In [1]: import numpy as np

In [2]: import numpy.linalg as la

In [3]: np.set_printoptions(suppress=True, linewidth=140)

In [4]: M = np.load("run18.npy")

In [5]: M
Out[5]: 
array([[ 0.53, -0.07, -1.32,  0.05,  0.32, -2.19],
       [-1.5 ,  0.8 ,  0.  , -0.1 , -0.4 , -2.  ],
       [ 1.3 , -2.3 , -0.7 , -0.9 ,  0.4 ,  0.  ],
       [ 0.4 , -0.7 , -1.3 , -0.5 , -0.5 , -0.7 ],
       [ 0.1 ,  0.  , -1.4 ,  0.1 ,  0.3 , -1.7 ],
       [-0.3 ,  0.2 ,  1.1 ,  0.6 , -1.  ,  2.4 ],
       [ 1.5 ,  0.2 , -1.2 , -0.3 ,  0.5 ,  1.3 ],
       [-0.5 , -0.1 , -1.4 ,  0.1 ,  0.5 , -0.3 ],
       [-1.7 ,  0.  ,  0.3 ,  0.8 ,  0.8 ,  1.8 ],
       [ 2.  , -0.2 , -1.1 , -0.2 ,  1.1 ,  0.2 ],
       [ 0.9 ,  0.2 ,  0.2 ,  1.4 ,  0.2 , -0.7 ],
       [-0.2 ,  0.6 , -1.8 ,  1.  , -1.  , -0.1 ]])

In [6]: Xs = M - M.mean(axis=0)

In [7]: evecs = la.svd(Xs)[2][:2]

In [8]: out = Xs - Xs @ evecs.T @ evecs

In [9]: np.round(np.cov(Xs @ evecs.T, rowvar=False), 2) + 0
Out[9]: 
array([[2.42, 0.  ],
       [0.  , 1.75]])

In [10]: Q, R = la.qr(M)

In [11]: np.round(Q.T @ Q, 2) + 0
Out[11]: 
array([[1., 0., 0., 0., 0., 0.],
       [0., 1., 0., 0., 0., 0.],
       [0., 0., 1., 0., 0., 0.],
       [0., 0., 0., 1., 0., 0.],
       [0., 0., 0., 0., 1., 0.],
       [0., 0., 0., 0., 0., 1.]])

In [12]: Q.shape, R.shape
Out[12]: ((12, 6), (6, 6))

In [13]: rng = np.random.default_rng(89730)

In [14]: out = M + rng.integers(-2, 3, (12, 2)) @ rng.integers(-2, 3, (2, 6))

In [15]: print(out.round(2))
[[-1.47 -0.07 -1.32  4.05  2.32 -6.19]
 [-0.5   0.8   4.   -2.1   0.6  -2.  ]
 [ 3.3  -2.3   7.3  -4.9   2.4   0.  ]
 [-1.6  -0.7  -5.3   3.5  -0.5  -2.7 ]
 [ 0.1   0.   -3.4   0.1  -0.7  -0.7 ]
 [-1.3   0.2   1.1   2.6   0.    0.4 ]
 [-0.5   0.2  -5.2   3.7   0.5  -0.7 ]
 [ 0.5  -0.1   4.6  -1.9   2.5  -1.3 ]
 [-1.7   0.    4.3   0.8   2.8  -0.2 ]
 [ 3.   -0.2  -1.1  -2.2   0.1   2.2 ]
 [-0.1   0.2   0.2   3.4   1.2  -2.7 ]
 [-2.2   0.6  -1.8   5.    1.   -4.1 ]]

In [16]: la.matrix_rank(out - M, tol=1e-8)
Out[16]: np.int64(2)

In [17]: np.round(out - M, 2)
Out[17]: 
array([[-2.,  0.,  0.,  4.,  2., -4.],
       [ 1.,  0.,  4., -2.,  1.,  0.],
       [ 2.,  0.,  8., -4.,  2.,  0.],
       [-2.,  0., -4.,  4.,  0., -2.],
       [ 0.,  0., -2.,  0., -1.,  1.],
       [-1.,  0.,  0.,  2.,  1., -2.],
       [-2.,  0., -4.,  4.,  0., -2.],
       [ 1.,  0.,  6., -2.,  2., -1.],
       [ 0.,  0.,  4.,  0.,  2., -2.],
       [ 1.,  0.,  0., -2., -1.,  2.],
       [-1.,  0.,  0.,  2.,  1., -2.],
       [-2.,  0.,  0.,  4.,  2., -4.]])

In [18]: np.abs(out - M).sum(axis=1)
Out[18]: array([12.,  8., 16., 12.,  4.,  6., 12., 12.,  8.,  6.,  6., 12.])

In [19]: D = la.norm(M[:, None] - M[None], axis=-1)

In [20]: D[3].round(6).argsort(kind="stable")[:4]
Out[20]: array([3, 4, 7, 0])

In [21]: (D + 1e9 * np.eye(12)).round(6).argmin(axis=1)
Out[21]: array([4, 4, 3, 4, 0, 8, 9, 4, 5, 6, 4, 7])

In [22]: out = np.array([[1, 2, 1, 2, 0, 3, 2, 0, 0],
    ...:     [3, 3, 1, 3, 1, 2, 0, 0, 0],
    ...:     [1, 2, 1, 1, 1, 2, 2, 3, 2],
    ...:     [1, 1, 3, 1, 3, 3, 3, 2, 0],
    ...:     [3, 3, 1, 0, 2, 2, 2, 1, 2],
    ...:     [1, 2, 2, 2, 2, 3, 0, 3, 3],
    ...:     [2, 1, 0, 0, 2, 2, 3, 3, 3],
    ...:     [1, 1, 3, 3, 2, 0, 3, 2, 0],
    ...:     [3, 1, 0, 3, 3, 2, 0, 3, 0]])

In [23]: arr = out + out.T

In [24]: print(arr)
[[2 5 2 3 3 4 4 1 3]
 [5 6 3 4 4 4 1 1 1]
 [2 3 2 4 2 4 2 6 2]
 [3 4 4 2 3 5 3 5 3]
 [3 4 2 3 4 4 4 3 5]
 [4 4 4 5 4 6 2 3 5]
 [4 1 2 3 4 2 6 6 3]
 [1 1 6 5 3 3 6 4 3]
 [3 1 2 3 5 5 3 3 0]]

In [25]: # symmetric

In [26]: [round(float(la.det(arr[:i, :i])), 2) + 0 for i in range(1, 10)]
Out[26]: [2.0, -13.0, -8.0, 61.0, 84.0, -45.0, -366.0, -16179.0, 183802.0]

In [27]: round(la.eigvalsh(arr).min(), 2)
Out[27]: np.float64(-4.93)

In [28]: evals, evecs = la.eigh(arr)

In [29]: np.unique(evals.round(6) + 0, return_counts=True)[1]
Out[29]: array([1, 1, 1, 1, 1, 1, 1, 1, 1])

In [30]: np.round(evecs.T @ evecs, 2) + 0
Out[30]: 
array([[1., 0., 0., 0., 0., 0., 0., 0., 0.],
       [0., 1., 0., 0., 0., 0., 0., 0., 0.],
       [0., 0., 1., 0., 0., 0., 0., 0., 0.],
       [0., 0., 0., 1., 0., 0., 0., 0., 0.],
       [0., 0., 0., 0., 1., 0., 0., 0., 0.],
       [0., 0., 0., 0., 0., 1., 0., 0., 0.],
       [0., 0., 0., 0., 0., 0., 1., 0., 0.],
       [0., 0., 0., 0., 0., 0., 0., 1., 0.],
       [0., 0., 0., 0., 0., 0., 0., 0., 1.]])

In [31]: np.round(la.svd(arr, compute_uv=False), 2)
Out[31]: array([30.58,  7.91,  4.93,  4.37,  4.23,  2.94,  2.64,  2.22,  0.48])

In [32]: (evals > 1e-8).sum(), (evals < -1e-8).sum()
Out[32]: (np.int64(5), np.int64(4))

In [33]: print(np.round(evecs.T @ arr @ evecs, 2) + 0)
[[-4.93  0.    0.    0.    0.    0.    0.    0.    0.  ]
 [ 0.   -4.37  0.    0.    0.    0.    0.    0.    0.  ]
 [ 0.    0.   -2.64  0.    0.    0.    0.    0.    0.  ]
 [ 0.    0.    0.   -2.22  0.    0.    0.    0.    0.  ]
 [ 0.    0.    0.    0.    0.48  0.    0.    0.    0.  ]
 [ 0.    0.    0.    0.    0.    2.94  0.    0.    0.  ]
 [ 0.    0.    0.    0.    0.    0.    4.23  0.    0.  ]
 [ 0.    0.    0.    0.    0.    0.    0.    7.91  0.  ]
 [ 0.    0.    0.    0.    0.    0.    0.    0.   30.58]]

In [34]: print(evals.round(2))
[-4.93 -4.37 -2.64 -2.22  0.48  2.94  4.23  7.91 30.58]

In [35]: print(np.round(la.eigvalsh(arr @ arr), 2))
[  0.23   4.93   6.99   8.65  17.92  19.06  24.26  62.64 935.32]

In [36]: np.round(np.abs(evecs[:, -1]), 2)
Out[36]: array([0.3 , 0.32, 0.3 , 0.35, 0.35, 0.4 , 0.34, 0.35, 0.28])

In [37]: x0 = np.array([-1, 0, 3, -2, 0, -3, 1, -3, 2])

In [38]: target = arr @ x0

In [39]: target
Out[39]: array([ -7, -16, -28, -16, -10, -17, -16,  -2, -24])

In [40]: np.round(la.solve(arr.T, arr[7]), 2) + 0
Out[40]: array([0., 0., 0., 0., 0., 0., 0., 1., 0.])

In [41]: F = np.load("x.npy")

In [42]: F
Out[42]: 
array([[1, 0, 0, 0, 0],
       [1, 1, 0, 0, 0],
       [4, 9, 1, 0, 0],
       [2, 4, 7, 1, 0],
       [3, 0, 1, 7, 1]])

In [43]: # triangular

In [44]: r0, v = F[2], F[4]

In [45]: r0 @ v
Out[45]: np.int64(13)

In [46]: print(r0 @ r0)
98

In [47]: p = (r0 @ v) / (r0 @ r0) * r0

In [48]: print(round(float((v - p) @ r0), 2))
-0.0

In [49]: np.round(v - p, 2)
Out[49]: array([ 2.47, -1.19,  0.87,  7.  ,  1.  ])

In [50]: proj = np.triu(np.array([[1, 0, -3, 1, -1],
    ...:     [1, -3, -3, 0, 2],
    ...:     [1, 1, -2, 2, 1],
    ...:     [0, -1, 1, -2, -1],
    ...:     [0, 1, 0, 3, -2]]), 1) + np.eye(5)

In [51]: out = proj @ F @ la.inv(proj)

In [52]: np.round(la.det(out), 2)
Out[52]: np.float64(1.0)

In [53]: np.trace(out), np.trace(F)
Out[53]: (np.float64(5.0), np.int64(5))

In [54]: def softmax(z):
    ...:     e = np.exp(z - z.max(axis=-1, keepdims=True))
    ...:     return e / e.sum(axis=-1, keepdims=True)
    ...: 

In [55]: np.round(softmax(F[1]), 2)
Out[55]: array([0.32, 0.32, 0.12, 0.12, 0.12])

In [56]: print(np.round(softmax(F[1] + -2), 2))
[0.32 0.32 0.12 0.12 0.12]

In [57]: print(np.round(softmax(10 * F[1]), 2) + 0)
[0.5 0.5 0.  0.  0. ]

In [58]: S = F @ F.T / np.sqrt(5)

In [59]: print(softmax(S).round(6).argmax(axis=1))
[2 2 2 3 4]

In [60]: left, sig, Vt = la.svd(F)

In [61]: sig.round(2) + 0
Out[61]: array([12.03,  7.51,  5.39,  0.96,  0.  ])

In [62]: out = left[:, :4] @ np.diag(sig[:4]) @ Vt[:4]

In [63]: out.round(2) + 0
Out[63]: 
array([[1., 0., 0., 0., 0.],
       [1., 1., 0., 0., 0.],
       [4., 9., 1., 0., 0.],
       [2., 4., 7., 1., 0.],
       [3., 0., 1., 7., 1.]])

In [64]: np.round(la.norm(F - out, 2), 2), np.round(sig[4], 2)
Out[64]: (np.float64(0.0), np.float64(0.0))

In [65]: np.round(softmax(out[2]), 2) + 0
Out[65]: array([0.01, 0.99, 0.  , 0.  , 0.  ])

In [66]: print(np.round(softmax(10 * out[2]), 2) + 0)
[0. 1. 0. 0. 0.]

In [67]: S = out @ out.T / np.sqrt(5)

In [68]: np.round(softmax(S), 2) + 0
Out[68]: 
array([[0.1 , 0.1 , 0.39, 0.16, 0.25],
       [0.  , 0.01, 0.94, 0.04, 0.01],
       [0.  , 0.  , 1.  , 0.  , 0.  ],
       [0.  , 0.  , 0.  , 1.  , 0.  ],
       [0.  , 0.  , 0.  , 0.  , 1.  ]])

In [69]: np.round(softmax(S)[2] @ out, 2) + 0
Out[69]: array([4., 9., 1., 0., 0.])

In [70]: softmax(S).round(6).argmax(axis=1)
Out[70]: array([2, 2, 2, 3, 4])
